>>> import numpy as np
>>> from numpy import linalg as LA
>>> np.set_printoptions(precision=3, suppress=True, linewidth=100, sign=" ")
>>> W0 = np.array([[1, 0, 0, 0], [-1, 1, 0, 0], [0, -2, 1, 0], [0, 1, 2, 1]])
>>> print(round(float(LA.norm(W0, 1)), 3), round(float(LA.norm(W0, np.inf)), 3))
4.0 4.0
>>> print(LA.norm(W0, axis=0))
[ 1.414  2.449  2.236  1.   ]
>>> print(round(float(LA.norm(W0) ** 2 / LA.norm(W0, 2) ** 2), 3))
2.136
>>> print(LA.norm(W0, axis=1).argmax())
3
>>> print(round(float(LA.norm(W0, 2)), 3))
2.56
>>> print(np.sort(np.abs(LA.eigvals(W0))))
[ 1.  1.  1.  1.]
>>> print((W0 + W0.T) / 2)
[[ 1.  -0.5  0.   0. ]
 [-0.5  1.  -1.   0.5]
 [ 0.  -1.   1.   1. ]
 [ 0.   0.5  1.   1. ]]
>>> print(np.trace(W0))
4
>>> print(round(np.abs(LA.eigvals(W0)).max(), 3))
1.0
>>> print(LA.matrix_power(W0, 3))
[[ 1  0  0  0]
 [-3  1  0  0]
 [ 6 -6  1  0]
 [ 1 -9  6  1]]
>>> print(W0 @ W0)
[[ 1  0  0  0]
 [-2  1  0  0]
 [ 2 -4  1  0]
 [-1 -2  4  1]]
>>> print(np.allclose(W0 @ W0.T, W0.T @ W0))
False
>>> print(np.allclose(W0, W0.T))
False
>>> B = np.array([[2, 3], [3, 3], [2, -3], [1, -2]])
>>> print(np.einsum("ij,ij->i", W0, W0))
[ 1  2  5  6]
>>> print(LA.matrix_rank(W0 @ B))
2
>>> print(np.vstack([W0, B.T]).shape)
(6, 4)
>>> print(W0 @ B)
[[ 2  3]
 [ 1  0]
 [-4 -9]
 [ 8 -5]]
>>> print(np.einsum("ij->j", W0))
[ 0  0  3  1]
>>> print(np.einsum("ik,kj->ji", W0, B))
[[ 2  1 -4  8]
 [ 3  0 -9 -5]]
>>> Z = 3 * np.array([[0.9, 0.2, -0.5, 1.3, 0.9, 1.0], [0.5, -1.4, 1.7, 0.3, -1.6, -1.0]])
>>> rng = np.random.default_rng(54)
>>> z = rng.integers(0, 2, 15)
>>> A = Z[z] + rng.normal(size=(15, 6))
>>> print(A)
[[ 3.773  0.271  0.873  1.365  2.402  2.189]
 [ 2.466  0.674 -3.107  5.032  1.465  3.574]
 [ 3.679 -0.533 -0.374  4.15   2.359  3.818]
 [ 3.097 -2.824  5.442  0.574 -5.377 -2.237]
 [ 1.586 -4.749  4.404 -0.093 -5.568 -2.62 ]
 [ 1.788 -0.538 -2.226  2.875  1.669  3.892]
 [ 3.363 -4.206  5.453  0.673 -4.272 -4.175]
 [ 1.637 -2.757  4.08   0.615 -5.076 -3.947]
 [ 2.188 -4.534  6.488  0.83  -5.412 -3.881]
 [ 1.504  1.289 -1.726  5.516  2.731  3.498]
 [ 1.993 -5.523  5.807  1.152 -5.537 -3.153]
 [ 3.147  1.008 -0.947  4.367  3.919  2.84 ]
 [ 2.319  0.271 -1.138  3.276  1.458  1.782]
 [ 2.74  -4.063  6.371  1.363 -4.799 -1.442]
 [ 3.953  2.689 -2.715  3.243  2.973  0.963]]
>>> Xc = A - A.mean(axis=0)
>>> Uu, s, Vt = LA.svd(Xc, full_matrices=False)
>>> print(s ** 2 / (s ** 2).sum())
[ 0.916  0.033  0.026  0.013  0.007  0.005]
>>> print(np.abs(Vt[-1]))
[ 0.775  0.389  0.397  0.212  0.207  0.054]
>>> print((np.sign(Uu[:, 0]) == np.sign(Uu[0, 0])).astype(int))
[ 1  1  1  0  0  1  0  0  0  1  0  1  1  0  1]
>>> print(round(float((s ** 2).sum() ** 2 / (s ** 4).sum()), 3))
1.189
